% ipython --no-banner

In [1]: import numpy as np

In [2]: from numpy import linalg as LA

In [3]: np.set_printoptions(suppress=True, linewidth=140)

In [4]: W0 = np.load("run10.npy")

In [5]: W0
Out[5]: 
array([[1.  , 0.2 , 0.04, 0.01],
       [0.2 , 1.  , 0.2 , 0.04],
       [0.04, 0.2 , 1.  , 0.2 ],
       [0.01, 0.04, 0.2 , 1.  ]])

In [6]: round(float(LA.det(2 * W0)), 2), np.round(LA.det(W0), 2)
Out[6]: (14.16, np.float64(0.88))

In [7]: np.round(LA.eigvals(W0), 2)
Out[7]: array([1.36, 1.08, 0.71, 0.85])

In [8]: np.round(np.einsum("ij,ji->", W0, W0), 2)
Out[8]: np.float64(4.25)

In [9]: np.kron(np.eye(2, dtype=int), W0)
Out[9]: 
array([[1.  , 0.2 , 0.04, 0.01, 0.  , 0.  , 0.  , 0.  ],
       [0.2 , 1.  , 0.2 , 0.04, 0.  , 0.  , 0.  , 0.  ],
       [0.04, 0.2 , 1.  , 0.2 , 0.  , 0.  , 0.  , 0.  ],
       [0.01, 0.04, 0.2 , 1.  , 0.  , 0.  , 0.  , 0.  ],
       [0.  , 0.  , 0.  , 0.  , 1.  , 0.2 , 0.04, 0.01],
       [0.  , 0.  , 0.  , 0.  , 0.2 , 1.  , 0.2 , 0.04],
       [0.  , 0.  , 0.  , 0.  , 0.04, 0.2 , 1.  , 0.2 ],
       [0.  , 0.  , 0.  , 0.  , 0.01, 0.04, 0.2 , 1.  ]])

In [10]: x = np.ones(4)

In [11]: for _ in range(3):
    ...:     x = W0 @ x
    ...:     x /= LA.norm(x)
    ...:     print(round(x @ W0 @ x, 2))
    ...: 
1.36
1.36
1.36

In [12]: x.round(2)
Out[12]: array([0.42, 0.57, 0.57, 0.42])

In [13]: Lm = LA.cholesky(W0)

In [14]: np.round(np.diag(Lm) ** 2, 2)
Out[14]: array([1.  , 0.96, 0.96, 0.96])

In [15]: W0 / np.sqrt(np.outer(np.diag(W0), np.diag(W0)))
Out[15]: 
array([[1.  , 0.2 , 0.04, 0.01],
       [0.2 , 1.  , 0.2 , 0.04],
       [0.04, 0.2 , 1.  , 0.2 ],
       [0.01, 0.04, 0.2 , 1.  ]])

In [16]: round(float(np.prod(np.diag(Lm)) ** 2), 2), np.round(LA.det(W0), 2)
Out[16]: (0.88, np.float64(0.88))

In [17]: F = np.loadtxt("layer2.csv", delimiter=",")

In [18]: F
Out[18]: 
array([[-0.33,  0.08],
       [-0.3 ,  0.1 ]])

In [19]: round(np.abs(LA.eigvals(F)).max(), 2)
Out[19]: np.float64(0.26)

In [20]: (F - F.T) / 2
Out[20]: 
array([[ 0.  ,  0.19],
       [-0.19,  0.  ]])

In [21]: np.trace(F)
Out[21]: np.float64(-0.23)

In [22]: np.round((F + F.T) / 2, 2)
Out[22]: 
array([[-0.33, -0.11],
       [-0.11,  0.1 ]])

In [23]: np.allclose(F, F.T)
Out[23]: False

In [24]: T = np.stack([F, -3 * F, F[::-1]])

In [25]: (T @ F.T).shape
Out[25]: (3, 2, 2)

In [26]: T.shape
Out[26]: (3, 2, 2)

In [27]: [round(float(x), 2) for x in LA.svd(F, compute_uv=False)[:3]]
Out[27]: [0.46, 0.02]

In [28]: round(LA.norm(F, 2) / LA.norm(F), 2)
Out[28]: np.float64(1.0)

In [29]: Uu, sig, Vt = LA.svd(F)

In [30]: np.argmax(sig[:-1] / (sig[1:] + 1e-6)) + 1
Out[30]: np.int64(1)

In [31]: Y = Uu[:, :1] @ np.diag(sig[:1]) @ Vt[:1]

In [32]: np.round(LA.norm(F - Y, 2), 2), np.round(sig[1], 2)
Out[32]: (np.float64(0.02), np.float64(0.02))

In [33]: round(float(np.abs(F - Y).max()), 2)
Out[33]: 0.01

In [34]: Y.round(2)
Out[34]: 
array([[-0.33,  0.09],
       [-0.3 ,  0.09]])

In [35]: LA.matrix_rank(F, rtol=0.05)
Out[35]: np.int64(1)

In [36]: arr = np.array([[3.1, 2.0, 0.0], [2.0, 0.1, 1.0], [3.0, 2.0, 0.1]])

In [37]: rng = np.random.default_rng(9)

In [38]: lab = rng.permutation(3)

In [39]: lab
Out[39]: array([2, 0, 1])

In [40]: Y = arr[lab][:, lab]

In [41]: np.diag(Y)
Out[41]: array([0.1, 3.1, 0.1])

In [42]: np.allclose(Y, arr)
Out[42]: False

In [43]: Uu, sig, Vt = LA.svd(arr, full_matrices=False)

In [44]: sig.round(2)
Out[44]: array([5.46, 1.33, 0.08])

In [45]: np.round(np.abs(Vt[0]), 2)
Out[45]: array([0.87, 0.49, 0.07])

In [46]: np.round(Uu.T @ arr @ Vt.T, 2) + 0
Out[46]: 
array([[5.46, 0.  , 0.  ],
       [0.  , 1.33, 0.  ],
       [0.  , 0.  , 0.08]])

In [47]: np.round(sig / sig[0], 2)
Out[47]: array([1.  , 0.24, 0.01])

In [48]: Y = F + rng.integers(-2, 3, (2, 1)) @ rng.integers(-2, 3, (1, 2))

In [49]: Y
Out[49]: 
array([[-4.33,  2.08],
       [ 1.7 , -0.9 ]])

In [50]: np.abs(Y - F).sum(axis=1)
Out[50]: array([6., 3.])

In [51]: Y - F
Out[51]: 
array([[-4.,  2.],
       [ 2., -1.]])

In [52]: LA.matrix_rank(Y - F, tol=1e-8)
Out[52]: np.int64(1)

In [53]: vals, vecs = LA.eig(arr)

In [54]: round(float(np.prod(vals)), 2)
Out[54]: -0.57

In [55]: np.round(np.sort(LA.eigvals(arr @ arr)), 2)
Out[55]: array([ 0.01,  1.62, 20.  ])

In [56]: K = np.load("x.npy")

In [57]: K
Out[57]: 
array([[ 0, -1, -3],
       [ 1,  0, -2],
       [ 3,  2,  0]])

In [58]: round(LA.det(K[::-1]), 2)
Out[58]: np.float64(-0.0)

In [59]: np.round(np.poly(K), 2) + 0
Out[59]: array([ 1.,  0., 14.,  0.])

In [60]: LA.matrix_rank(K, rtol=0.1)
Out[60]: np.int64(2)

In [61]: LA.cond(K) > 100
Out[61]: np.True_

In [62]: np.argsort(-LA.norm(K, axis=0).round(6), kind="stable")[:3]
Out[62]: array([2, 0, 1])

In [63]: r = LA.matrix_rank(K)

In [64]: r
Out[64]: np.int64(2)

In [65]: ns = LA.svd(K)[2][r:].T

In [66]: np.round(ns @ ns.T, 2)
Out[66]: 
array([[ 0.29, -0.43,  0.14],
       [-0.43,  0.64, -0.21],
       [ 0.14, -0.21,  0.07]])

In [67]: np.round(K @ ns, 2) + 0
Out[67]: 
array([[0.],
       [0.],
       [0.]])

In [68]: [int(LA.matrix_rank(np.delete(K, i, axis=0))) for i in range(3)]
Out[68]: [2, 2, 2]

In [69]: [int(LA.matrix_rank(K[:, :j + 1])) for j in range(3)]
Out[69]: [1, 2, 2]

In [70]: sig = 5 * 0.7 ** np.arange(3)

In [71]: q, _ = LA.qr(np.array([[1.3, -0.7, 0.1], [0.2, -0.5, -2.4], [-0.1, 0.9, -0.2]]))

In [72]: m1 = rng.normal(size=(17, 3)) * sig @ q

In [73]: m1.round(2)
Out[73]: 
array([[-3.92, -2.19,  2.8 ],
       [-2.33, -0.95,  0.16],
       [ 5.59,  5.43, -4.51],
       [-0.95, -1.77,  8.84],
       [-0.76,  4.2 , -0.8 ],
       [ 1.59, -3.44,  4.82],
       [ 0.33,  7.47, -2.51],
       [ 0.82,  2.28, -0.33],
       [ 3.77, -4.27,  1.7 ],
       [-2.47, -2.24, -5.47],
       [ 3.81,  2.91, -3.74],
       [-0.36, -0.5 ,  1.69],
       [ 1.92,  2.06,  1.36],
       [ 1.13, -1.19, -3.3 ],
       [ 1.84,  5.08, -0.32],
       [ 6.32,  0.07, -3.1 ],
       [-3.24, -1.32, -2.17]])

In [74]: W2 = m1[[12, 5]].astype(float)

In [75]: for _ in range(6):
    ...:     lab = LA.norm(m1[:, None] - W2, axis=-1).argmin(axis=1)
    ...:     W2 = np.array([m1[lab == j].mean(axis=0) for j in range(2)])
    ...: 

In [76]: lab
Out[76]: array([1, 1, 0, 1, 0, 1, 0, 0, 1, 0, 0, 1, 0, 0, 0, 0, 0])

In [77]: np.abs(W2[1] - W2[0]).argmax()
Out[77]: np.int64(2)

In [78]: np.bincount(lab)
Out[78]: array([11,  6])

In [79]: G = np.cov(m1, rowvar=False)

In [80]: np.round(np.median(m1, axis=0), 2)
Out[80]: array([ 0.82, -0.5 , -0.33])

In [81]: np.round(np.corrcoef(m1.T), 2)
Out[81]: 
array([[ 1.  ,  0.29, -0.25],
       [ 0.29,  1.  , -0.41],
       [-0.25, -0.41,  1.  ]])

In [82]: G.round(2)
Out[82]: 
array([[ 8.79,  2.93, -2.7 ],
       [ 2.93, 11.63, -5.09],
       [-2.7 , -5.09, 13.25]])

In [83]: np.round(m1.std(axis=0), 2)
Out[83]: array([2.88, 3.31, 3.53])

In [84]: round(float(np.corrcoef(m1[:, 2], m1[:, 0])[0, 1]), 2)
Out[84]: -0.25

In [85]: lab = rng.integers(0, 2, 4)

In [86]: A = np.triu((lab[:, None] == lab) & (rng.random((4, 4)) < 0.8), 1).astype(int)

In [87]: A += A.T

In [88]: A
Out[88]: 
array([[0, 0, 0, 1],
       [0, 0, 1, 0],
       [0, 1, 0, 0],
       [1, 0, 0, 0]])

In [89]: np.einsum("ij,ji->", A, A)
Out[89]: np.int64(4)

In [90]: np.round(LA.eigvals(A), 2)
Out[90]: array([ 1., -1.,  1., -1.])

In [91]: round(float(LA.eigvals(A).sum().real), 2)
Out[91]: 0.0

In [92]: round(float(LA.det(A[::-1])), 2)
Out[92]: 1.0

In [93]: np.round(np.sort(np.abs(LA.eigvals(A)))[::-1], 2)
Out[93]: array([1., 1., 1., 1.])

In [94]: A @ np.ones(4)
Out[94]: array([1., 1., 1., 1.])

In [95]: A.sum(axis=1)
Out[95]: array([1, 1, 1, 1])

In [96]: p = np.eye(4)[1]

In [97]: for _ in range(5):
    ...:     p = p @ A
    ...:     print(p.round(2))
    ...: 
[0. 0. 1. 0.]
[0. 1. 0. 0.]
[0. 0. 1. 0.]
[0. 1. 0. 0.]
[0. 0. 1. 0.]

In [98]: q, Rm = LA.qr(A)

In [99]: q @ Rm
Out[99]: 
array([[0., 0., 0., 1.],
       [0., 0., 1., 0.],
       [0., 1., 0., 0.],
       [1., 0., 0., 0.]])

In [100]: q.shape, Rm.shape
Out[100]: ((4, 4), (4, 4))

In [101]: q
Out[101]: 
array([[ 0.,  0.,  0., -1.],
       [-0.,  0., -1.,  0.],
       [-0., -1.,  0.,  0.],
       [-1., -0., -0.,  0.]])

In [102]: Rm
Out[102]: 
array([[-1.,  0.,  0.,  0.],
       [ 0., -1.,  0.,  0.],
       [ 0.,  0., -1.,  0.],
       [ 0.,  0.,  0., -1.]])

In [103]: np.round(LA.pinv(A), 2)
Out[103]: 
array([[0., 0., 0., 1.],
       [0., 0., 1., 0.],
       [0., 1., 0., 0.],
       [1., 0., 0., 0.]])

In [104]: A[:, 1] @ A[:, 0]
Out[104]: np.int64(0)

In [105]: np.round(LA.svd(A, compute_uv=False), 2)
Out[105]: array([1., 1., 1., 1.])

In [106]: u = np.array([-1, 2, -1, 2])

In [107]: Y = A + np.outer(u, np.eye(4)[2])

In [108]: LA.matrix_rank(LA.inv(Y) - LA.inv(A), tol=1e-8)
Out[108]: np.int64(1)

In [109]: LA.matrix_rank(Y - A)
Out[109]: np.int64(1)

In [110]: Y
Out[110]: 
array([[ 0.,  0., -1.,  1.],
       [ 0.,  0.,  3.,  0.],
       [ 0.,  1., -1.,  0.],
       [ 1.,  0.,  2.,  0.]])

In [111]: E = np.loadtxt("mat.csv", delimiter=",")

In [112]: E
Out[112]: 
array([[1.  , 0.9 , 0.81],
       [0.9 , 1.  , 0.9 ],
       [0.81, 0.9 , 1.  ]])

In [113]: lab = rng.permutation(3)

In [114]: lab
Out[114]: array([0, 2, 1])

In [115]: Y = E[lab][:, lab]

In [116]: np.diag(Y)
Out[116]: array([1., 1., 1.])

In [117]: round(LA.det(Y), 2), np.round(LA.det(E[lab]), 2)
Out[117]: (np.float64(0.04), np.float64(-0.04))

In [118]: np.allclose(Y, E)
Out[118]: False
